$ python3 -q
>>> import numpy as np
>>> np.set_printoptions(precision=2, suppress=True, linewidth=200)
>>> M2 = np.array([[9, 3, 9, 9], [-8, 4, -7, 1], [9, 2, 9, 8], [-5, 9, 3, -2]])
>>> W0 = M2 + M2.T
>>> W0
array([[18, -5, 18,  4],
       [-5,  8, -5, 10],
       [18, -5, 18, 11],
       [ 4, 10, 11, -4]])
>>> # equal to its transpose
>>> ev, V = np.linalg.eigvalsh(W0)
Traceback (most recent call last):
  File "<python-input-6>", line 1, in <module>
    ev, V = np.linalg.eigvalsh(W0)
    ^^^^^
ValueError: too many values to unpack (expected 2)
>>> ev, V = np.linalg.eigh(W0)
>>> np.abs(V[:, -1])
array([0.67, 0.15, 0.7 , 0.2 ])
>>> ev
array([-14.2 ,   0.74,  14.1 ,  39.36])
>>> np.linalg.eigvalsh(W0 + 4 * np.eye(4))
array([-10.2 ,   4.74,  18.1 ,  43.36])
>>> V @ np.diag(ev) @ V.T
array([[18., -5., 18.,  4.],
       [-5.,  8., -5., 10.],
       [18., -5., 18., 11.],
       [ 4., 10., 11., -4.]])
>>> np.round(V.T @ W0 @ V, 2) + 0
array([[-14.2 ,   0.  ,   0.  ,   0.  ],
       [  0.  ,   0.74,   0.  ,   0.  ],
       [  0.  ,   0.  ,  14.1 ,   0.  ],
       [  0.  ,   0.  ,   0.  ,  39.36]])
>>> K = np.load("dump.npy")
>>> K
array([[-0.75,  0.3 ,  0.58],
       [-0.11, -0.93,  0.34],
       [ 0.65,  0.19,  0.74]])
>>> np.linalg.norm(K, axis=0)
array([1., 1., 1.])
>>> np.linalg.pinv(K)
array([[-0.75, -0.11,  0.65],
       [ 0.3 , -0.93,  0.19],
       [ 0.58,  0.34,  0.74]])
>>> vec = np.array([3, 0, 2])
>>> round(np.linalg.norm(vec), 2), np.round(np.linalg.norm(K @ vec), 2)
(np.float64(3.61), np.float64(3.61))
>>> np.sort(np.abs(np.degrees(np.angle(np.linalg.eigvals(K)))))
array([  0.  , 167.34, 167.34])
>>> round(float(np.linalg.det(K)), 2)
1.0
>>> np.abs(np.linalg.eigvals(K))
array([1., 1., 1.])
>>> np.linalg.inv(K)
array([[-0.75, -0.11,  0.65],
       [ 0.3 , -0.93,  0.19],
       [ 0.58,  0.34,  0.74]])
>>> 3 - np.linalg.matrix_rank(K - np.eye(3), tol=1e-8)
np.int64(1)
>>> np.round(K.T @ (K @ vec), 2) + 0
array([3., 0., 2.])
>>> def softmax(z):
...     e = np.exp(z - z.max(axis=-1, keepdims=True))
...     return e / e.sum(axis=-1, keepdims=True)
... 
>>> softmax(K).sum(axis=1)
array([1., 1., 1.])
>>> softmax(K[0])
array([0.13, 0.37, 0.5 ])
>>> softmax(K[0] + 4)
array([0.13, 0.37, 0.5 ])
>>> S = K @ K.T / np.sqrt(3)
>>> softmax(S).round(6).argmax(axis=1)
array([0, 1, 2])
>>> softmax(S)
array([[0.47, 0.26, 0.26],
       [0.26, 0.47, 0.26],
       [0.26, 0.26, 0.47]])
>>> softmax(S)[0] @ K
array([-0.21, -0.05,  0.56])
>>> proj = np.triu(np.array([[3, 2, 3], [0, 3, 0], [1, 3, 1]]), 1) + np.eye(3)
>>> M2 = proj @ K @ np.linalg.inv(proj)
>>> np.linalg.matrix_rank(M2)
np.int64(3)
>>> round(np.linalg.det(M2), 2)
np.float64(1.0)
>>> round(float(np.trace(M2)), 2), round(np.trace(K), 2)
(-0.95, np.float64(-0.95))
>>> np.poly(M2)
array([ 1.  ,  0.95, -0.95, -1.  ])
>>> np.round(np.linalg.norm(K[2], 1), 2), round(np.linalg.norm(K[2], np.inf), 2)
(np.float64(1.58), np.float64(0.74))
>>> np.linalg.norm(K, axis=0)
array([1., 1., 1.])
>>> round(np.linalg.norm(K, 1), 2), round(float(np.linalg.norm(K, np.inf)), 2)
(np.float64(1.66), 1.64)
>>> np.round(np.linalg.norm(K[2] - K[1]), 2)
np.float64(1.41)
>>> np.linalg.norm(K, axis=1)
array([1., 1., 1.])
>>> mat = np.loadtxt("w.csv", delimiter=",")
>>> mat
array([[ 0.02, -1.  , -1.  , -1.  ],
       [ 0.  ,  0.02,  1.  ,  1.  ],
       [-2.  ,  0.  ,  0.02, -2.  ],
       [ 0.  , -1.  , -1.  , -0.98]])
>>> proj = np.triu(np.array([[-2, -2, -1, -2], [0, 0, 0, -1], [1, 0, -1, 2], [0, 1, -2, -1]]), 1) + np.eye(4)
>>> M2 = proj @ mat @ np.linalg.inv(proj)
>>> np.round(np.trace(M2), 2), round(np.trace(mat), 2)
(np.float64(-0.92), np.float64(-0.92))
>>> np.poly(M2)
array([ 1.  ,  0.92, -3.06, -3.88,  0.08])
>>> proj @ mat - mat @ proj
array([[ 2.,  2.,  0.,  3.],
       [ 0.,  1.,  1., -1.],
       [ 0., -6., -4., -6.],
       [ 0.,  0.,  0.,  1.]])
>>> np.linalg.matrix_rank(M2)
np.int64(4)
>>> M2
array([[ 2.02,  5.  ,  1.  ,  8.  ],
       [ 0.  ,  1.02,  2.  , -1.  ],
       [-2.  , -6.  , -3.98, -6.  ],
       [ 0.  , -1.  , -1.  ,  0.02]])
>>> np.round(np.linalg.det(M2), 2)
np.float64(0.08)
>>> vec = np.array([1, 2, 0, 2])
>>> rhs = mat @ vec
>>> coef, lr = np.zeros(4), 1 / np.linalg.norm(mat, 2) ** 2
>>> for i in range(30):
...     coef -= lr * mat.T @ (mat @ coef - rhs)
...     if i % 5 == 0: print(i, round(np.linalg.norm(mat @ coef - rhs), 2))
... 
0 1.03
5 0.8
10 0.64
15 0.52
20 0.42
25 0.33
>>> coef
array([1.24, 1.66, 0.5 , 1.76])
>>> left, sigma, Vh = np.linalg.svd(mat)
>>> np.argmax(sigma[:-1] / (sigma[1:] + 1e-6)) + 1
np.int64(3)
>>> sigma
array([3.33, 2.1 , 0.69, 0.02])
>>> M2 = left[:, :3] @ np.diag(sigma[:3]) @ Vh[:3]
>>> np.round(np.linalg.norm(mat - M2) / np.linalg.norm(mat), 2)
np.float64(0.0)
>>> np.linalg.matrix_rank(M2)
np.int64(3)
>>> M2.round(2) + 0
array([[ 0.01, -1.  , -1.01, -0.99],
       [ 0.  ,  0.02,  1.  ,  1.  ],
       [-2.  ,  0.  ,  0.02, -2.  ],
       [ 0.01, -1.  , -0.99, -0.99]])
>>> np.linalg.matrix_rank(mat, rtol=0.05)
np.int64(3)
>>> np.round(np.abs(mat - M2).max(), 2)
np.float64(0.01)
>>> t3 = np.stack([mat, -2 * mat, mat[::-1]])
>>> np.linalg.matrix_rank(t3.reshape(3, -1))
np.int64(2)
>>> np.einsum("bij,cij->bc", t3, t3)
array([[ 15.96, -31.92,   2.  ],
       [-31.92,  63.85,  -4.  ],
       [  2.  ,  -4.  ,  15.96]])
>>> vec = np.array([2, 1, 0, 3])
>>> rhs = mat @ vec
>>> rhs
array([ -3.96,   3.02, -10.  ,  -3.94])
>>> np.linalg.solve(mat.T, mat[0])
array([ 1.,  0., -0., -0.])
>>> np.round(np.linalg.solve(mat, rhs), 2) + 0
array([2., 1., 0., 3.])
>>> np.linalg.solve(mat, rhs + mat[:, 1])
array([2., 2., 0., 3.])
>>> np.round(np.linalg.solve(mat, mat[:, 2]), 2) + 0
array([0., 0., 1., 0.])
>>> np.round(np.linalg.solve(mat, -2 * rhs), 2) + 0
array([-4., -2.,  0., -6.])
